In [1]: import numpy as np

In [2]: import numpy.linalg as la

In [3]: np.set_printoptions(suppress=True, linewidth=160)

In [4]: data = np.loadtxt("run5.csv", delimiter=",")

In [5]: print(data.round(2))
[[ 0.6   0.76 -0.25]
 [ 0.76 -0.64 -0.12]
 [-0.25 -0.12 -0.96]]

In [6]: print(round(float(np.einsum("ij,ji->", data, data)), 2))
3.0

In [7]: print(round(float(la.det(data.T)), 2))
1.0

In [8]: print(np.round(np.kron(np.eye(2, dtype=int), data), 2))
[[ 0.6   0.76 -0.25  0.    0.   -0.  ]
 [ 0.76 -0.64 -0.12  0.   -0.   -0.  ]
 [-0.25 -0.12 -0.96 -0.   -0.   -0.  ]
 [ 0.    0.   -0.    0.6   0.76 -0.25]
 [ 0.   -0.   -0.    0.76 -0.64 -0.12]
 [-0.   -0.   -0.   -0.25 -0.12 -0.96]]

In [9]: print(round(float(la.det(2 * data)), 2), round(float(la.det(data)), 2))
8.0 1.0

In [10]: print(np.round(np.poly(data), 2))
[ 1.  1. -1. -1.]

In [11]: print(np.round(la.eigvals(data).sum().real, 2))
-1.0

In [12]: vals, evecs = la.eigh(data)

In [13]: x = np.array([2, -2, 2])

In [14]: print(round(x @ data @ x, 2))
-11.13

In [15]: print((np.sign(evecs[:, -1].round(6)) == np.sign(evecs[0, -1].round(6))).astype(int))
[1 1 0]

In [16]: print(np.round(la.eigvalsh(data[1:, 1:]), 2))
[-1.  -0.6]

In [17]: M2 = la.invert(data)
---------------------------------------------------------------------------
AttributeError                            Traceback (most recent call last)
Cell In[17], line 1
----> 1 M2 = la.invert(data)

AttributeError: module 'numpy.linalg' has no attribute 'invert'

In [18]: M2 = la.inv(data)

In [19]: print(M2.round(2))
[[ 0.6   0.76 -0.25]
 [ 0.76 -0.64 -0.12]
 [-0.25 -0.12 -0.96]]

In [20]: print(round(float(la.det(data) * la.det(M2)), 2))
1.0

In [21]: print(np.allclose(M2, data.T))
True

In [22]: print((np.abs(M2) > 1e-9).astype(int))
[[1 1 1]
 [1 1 1]
 [1 1 1]]

In [23]: print(np.round(la.inv(M2), 2))
[[ 0.6   0.76 -0.25]
 [ 0.76 -0.64 -0.12]
 [-0.25 -0.12 -0.96]]

In [24]: print(np.round(la.det(data) * M2, 2))
[[ 0.6   0.76 -0.25]
 [ 0.76 -0.64 -0.12]
 [-0.25 -0.12 -0.96]]

In [25]: print(np.round(la.eigvalsh(data).min(), 2))
-1.0

In [26]: K = np.array([[-1.41, 1.62, -0.39],
    ...:     [1.37, -1.57, 0.4],
    ...:     [1.4, -1.6, 0.38],
    ...:     [0.7, -0.79, 0.2],
    ...:     [0.75, -0.83, 0.2],
    ...:     [-0.71, 0.8, -0.22],
    ...:     [0.72, -0.83, 0.22],
    ...:     [-1.45, 1.62, -0.39],
    ...:     [0.68, -0.78, 0.19],
    ...:     [-0.73, 0.78, -0.17],
    ...:     [-1.39, 1.59, -0.42],
    ...:     [1.39, -1.59, 0.42]])

In [27]: blk = np.stack([K, -1 * K, K[::-1]])

In [28]: print(blk.sum(axis=0))
[[ 1.39 -1.59  0.42]
 [-1.39  1.59 -0.42]
 [-0.73  0.78 -0.17]
 [ 0.68 -0.78  0.19]
 [-1.45  1.62 -0.39]
 [ 0.72 -0.83  0.22]
 [-0.71  0.8  -0.22]
 [ 0.75 -0.83  0.2 ]
 [ 0.7  -0.79  0.2 ]
 [ 1.4  -1.6   0.38]
 [ 1.37 -1.57  0.4 ]
 [-1.41  1.62 -0.39]]

In [29]: print(la.matrix_rank(blk))
[3 3 3]

In [30]: Xc = K - K.mean(axis=0)

In [31]: evecs = la.svd(Xc)[2][:1]

In [32]: M2 = Xc - Xc @ evecs.T @ evecs

In [33]: print(np.round((Xc @ evecs.T).std(axis=0), 2))
[1.7]

In [34]: C = K[[6, 2]].astype(float)

In [35]: for _ in range(5):
    ...:     lab = la.norm(K[:, None] - C, axis=-1).argmin(axis=1)
    ...:     C = np.array([K[lab == j].mean(axis=0) for j in range(2)])
    ...: 

In [36]: print(lab)
[0 1 1 1 1 0 1 0 1 0 0 1]

In [37]: print(C.round(2))
[[-1.14  1.28 -0.32]
 [ 1.   -1.14  0.29]]

In [38]: print(np.bincount(lab))
[5 7]

In [39]: P = K @ la.solve(K.T @ K, K.T)

In [40]: print(np.round(np.trace(P), 2))
3.0

In [41]: print(np.round(la.eigvalsh(P), 2) + 0)
[0. 0. 0. 0. 0. 0. 0. 0. 0. 1. 1. 1.]

In [42]: print(np.round(np.diag(P), 2))
[0.4  0.17 0.38 0.05 0.14 0.25 0.09 0.31 0.07 0.56 0.29 0.29]

In [43]: F = np.load("sample19.npy")

In [44]: print(F)
[[ -0.51   1.08   0.03]
 [  0.75  -2.99   5.28]
 [ -0.22   0.46  -1.93]
 [ -1.05   3.08  -2.05]
 [  0.16  -1.04   3.95]
 [ -1.57   7.27 -12.79]
 [ -2.37   7.46  -6.55]
 [ -0.69   2.01  -5.24]
 [  1.2   -2.52   3.22]
 [ -1.42   4.43  -8.77]
 [ -0.92   3.92  -4.87]
 [ -0.74  -0.01   1.94]
 [ -0.14   2.07  -7.83]
 [ -1.     6.21 -11.74]]

In [45]: M2 = np.array([[8, -6], [5, 8], [0, 1]])

In [46]: print(np.vstack([F, M2.T]).shape)
(16, 3)

In [47]: x = np.array([4, 3, 3])

In [48]: rhs = F @ x

In [49]: print(np.round(la.pinv(F) @ F, 2) + 0)
[[1. 0. 0.]
 [0. 1. 0.]
 [0. 0. 1.]]

In [50]: print(np.round(la.lstsq(F, rhs)[0], 2))
[4. 3. 3.]

In [51]: print(np.round(la.solve(F.T @ F, F.T @ rhs), 2))
[4. 3. 3.]

In [52]: rng = np.random.default_rng(6418)

In [53]: rhs = rhs + 0.02 * rng.normal(size=14)

In [54]: print(rhs.round(2))
[  1.29   9.86  -5.29  -1.15   9.34 -22.84  -6.76 -12.44   6.88 -18.7   -6.54   2.81 -17.81 -20.6 ]

In [55]: b, *_ = la.lstsq(F, rhs)

In [56]: print(round(la.norm(rhs - F @ b), 2))
0.05

In [57]: print([round(float(la.norm(la.solve(F.T @ F + lam * np.eye(3), F.T @ rhs))), 2) for lam in (0, 1, 10, 100)])
[5.81, 3.75, 2.35, 1.47]

In [58]: print(b.round())
[4. 3. 3.]

In [59]: print(np.round(F.T @ (rhs - F @ b), 2) + 0)
[0. 0. 0.]

In [60]: M2 = F / la.norm(F, axis=1)
---------------------------------------------------------------------------
ValueError                                Traceback (most recent call last)
Cell In[60], line 1
----> 1 M2 = F / la.norm(F, axis=1)

ValueError: operands could not be broadcast together with shapes (14,3) (14,) 

In [61]: M2 = F / la.norm(F, axis=1, keepdims=True)

In [62]: C2 = M2 @ M2.T

In [63]: print((C2 - 2 * np.eye(14)).round(6).argmax(axis=1))
[ 3  8 12  6  1 13  3  9  1  5  5  4  2  5]

In [64]: print(C2[8].round(2))
[-0.64  0.98 -0.9  -0.95  0.89 -0.97 -0.98 -0.94  1.   -0.97 -0.99  0.61 -0.89 -0.96]

In [65]: x = np.array([3, -1, 1])

In [66]: rhs = F @ x

In [67]: b, lr = np.zeros(3), 1 / la.norm(F, 2) ** 2

In [68]: for i in range(30):
    ...:     b -= lr * F.T @ (F @ b - rhs)
    ...:     if i % 10 == 0: print(i, round(la.norm(F @ b - rhs), 2))
    ...: 
0 7.42
10 5.55
20 4.29

In [69]: print(np.round(la.cond(F), 2))
28.15

In [70]: def softmax(z):
    ...:     e = np.exp(z - z.max(axis=-1, keepdims=True))
    ...:     return e / e.sum(axis=-1, keepdims=True)
    ...: 

In [71]: print(np.round(softmax(10 * F[2]), 2) + 0)
[0. 1. 0.]

In [72]: print(np.round(softmax(F[2]), 2))
[0.32 0.63 0.06]

In [73]: scores = F @ F.T / np.sqrt(3)

In [74]: print(softmax(scores).round(6).argmax(axis=1))
[6 1 5 5 1 5 5 5 1 5 5 1 5 5]

In [75]: A = -3 * np.eye(4) + np.eye(4, k=1)

In [76]: print(A)
[[-3.  1.  0.  0.]
 [ 0. -3.  1.  0.]
 [ 0.  0. -3.  1.]
 [ 0.  0.  0. -3.]]

In [77]: # triangular: eigenvalues sit on the diagonal

In [78]: x = np.array([0, 1, 2, -2])

In [79]: rhs = A @ x

In [80]: print(rhs)
[ 1. -1. -8.  6.]

In [81]: print(np.round(la.solve(A, A[:, 2]), 2))
[-0. -0.  1. -0.]

In [82]: f, v = A[2], A[0]

In [83]: print(f @ f)
10.0

In [84]: pr = (f @ v) / (f @ f) * f

In [85]: print(v - pr)
[-3.  1.  0.  0.]

In [86]: print(la.matrix_rank(np.outer(f, v)))
1

In [87]: print(A.shape)
(4, 4)

In [88]: print(la.matrix_rank(A))
4

In [89]: print(A - A[0])
[[ 0.  0.  0.  0.]
 [ 3. -4.  1.  0.]
 [ 3. -1. -3.  1.]
 [ 3. -1.  0. -3.]]

In [90]: print(A.sum(axis=0))
[-3. -2. -2. -2.]

In [91]: print(np.diff(A, axis=0))
[[ 3. -4.  1.  0.]
 [ 0.  3. -4.  1.]
 [ 0.  0.  3. -4.]]

In [92]: print(round(la.norm(A), 2))
6.24

In [93]: print(np.abs(A).max())
3.0

In [94]: print(np.count_nonzero(A))
7

In [95]: print(A.sum(axis=1))
[-2. -2. -2. -3.]

In [96]: O, evecs = la.qr(A[:, :1])[0], la.qr(A[:, 1:])[0]

In [97]: sigma = la.svd(O.T @ evecs, compute_uv=False)

In [98]: print(sigma.round(2))
[0.33]

In [99]: print(round(float(la.norm(O @ O.T - evecs @ evecs.T, 2)), 2))
1.0

In [100]: print(np.round(np.degrees(np.arccos(sigma.clip(0, 1))), 2))
[70.54]

In [101]: print(A.reshape(2, -1))
[[-3.  1.  0.  0.  0. -3.  1.  0.]
 [ 0.  0. -3.  1.  0.  0.  0. -3.]]

In [102]: print(A.reshape(-1, 2))
[[-3.  1.]
 [ 0.  0.]
 [ 0. -3.]
 [ 1.  0.]
 [ 0.  0.]
 [-3.  1.]
 [ 0.  0.]
 [ 0. -3.]]

In [103]: print(A.ravel(order="F"))
[-3.  0.  0.  0.  1. -3.  0.  0.  0.  1. -3.  0.  0.  0.  1. -3.]

In [104]: blk = A.reshape(4, 2, -1)

In [105]: print(np.swapaxes(blk, 1, 2)[1])
[[ 0.  1.]
 [-3.  0.]]

In [106]: print(np.einsum("ihd,jhd->hij", blk, blk).shape)
(2, 4, 4)

In [107]: print(blk.shape)
(4, 2, 2)

In [108]: print(np.einsum("ihd,ihd->ih", blk, blk))
[[10.  0.]
 [ 9.  1.]
 [ 0. 10.]
 [ 0.  9.]]

In [109]: feats = np.load("arr.npy")

In [110]: print(feats)
[[0.5 0.  0.5]
 [0.5 0.5 0. ]
 [0.  0.5 0.5]]

In [111]: C2 = feats.T @ feats

In [112]: print(C2)
[[0.5  0.25 0.25]
 [0.25 0.5  0.25]
 [0.25 0.25 0.5 ]]

In [113]: print(np.round(la.svd(feats, compute_uv=False) ** 2, 2))
[1.   0.25 0.25]

In [114]: print(np.round(la.det(feats.T), 2))
0.25

In [115]: print(np.einsum("ii->", feats))
1.5

In [116]: w1 = np.array([[-2, -4, 1, 6, 8, 3], [7, 1, -7, 6, 0, 9], [-3, 6, 6, 1, 4, -3]])

In [117]: b = np.array([5, -1, -4, -1, 3, -2])

In [118]: hid = np.maximum(feats @ w1 + b, 0)

In [119]: print((hid > 0).astype(int))
[[1 0 0 1 1 0]
 [1 0 0 1 1 1]
 [1 1 0 1 1 1]]

In [120]: print(np.round((hid > 0).mean(axis=0), 2))
[1.   0.33 0.   1.   1.   0.67]

In [121]: print(hid)
[[2.5 0.  0.  2.5 9.  0. ]
 [7.5 0.  0.  5.  7.  4. ]
 [7.  2.5 0.  2.5 5.  1. ]]

In [122]: C = np.array([[4, 3, 0], [4, 0, 0], [2, 1, 2], [3, 5, 5], [5, 4, 0], [1, 2, 3]])

In [123]: print((hid @ C).round(6).argmax(axis=1))
[0 0 0]

In [124]: print(w1 @ C)
[[39 63 41]
 [45 62 43]
 [44 12  8]]

In [125]: m1 = np.load("mat.npy")

In [126]: print(m1)
[[ 19.82  -2.96 -13.97]
 [ 14.83  -0.72 -10.8 ]
 [ 13.64  -0.22 -10.05]
 [ 12.36   0.29  -9.25]
 [ 10.86   0.86  -8.32]
 [  3.99   2.82  -4.18]
 [  2.88   2.96  -3.52]
 [  2.39   2.99  -3.23]
 [  1.83   3.    -2.9 ]
 [  0.76  -0.5    0.89]
 [  2.11   0.71   5.23]
 [  2.13   0.9    5.58]
 [  2.15   1.49   6.61]
 [  2.1    2.28   7.89]
 [  2.09   2.39   8.07]
 [  1.55   5.02  11.9 ]
 [  1.42   5.48  12.53]
 [  1.26   6.04  13.28]
 [ -0.09   9.84  18.23]
 [ -1.63  13.53  22.79]
 [ -4.06  18.71  28.99]
 [ -4.14  18.87  29.18]
 [ -4.27  19.15  29.5 ]
 [ -4.75  20.12  30.63]
 [ -8.06  26.45  37.96]]

In [127]: Xc = m1 - m1.mean(axis=0)

In [128]: evecs = la.svd(Xc)[2][:1]

In [129]: M2 = Xc - Xc @ evecs.T @ evecs

In [130]: print(np.round(np.cov(Xc @ evecs.T, rowvar=False), 2))
321.42

In [131]: print(np.round(np.diag(evecs.T @ evecs), 2))
[0.11 0.18 0.7 ]

In [132]: print(np.round((Xc @ evecs.T).std(axis=0), 2))
[17.57]

In [133]: print(round(float(la.norm(M2) / la.norm(Xc)), 2))
0.23
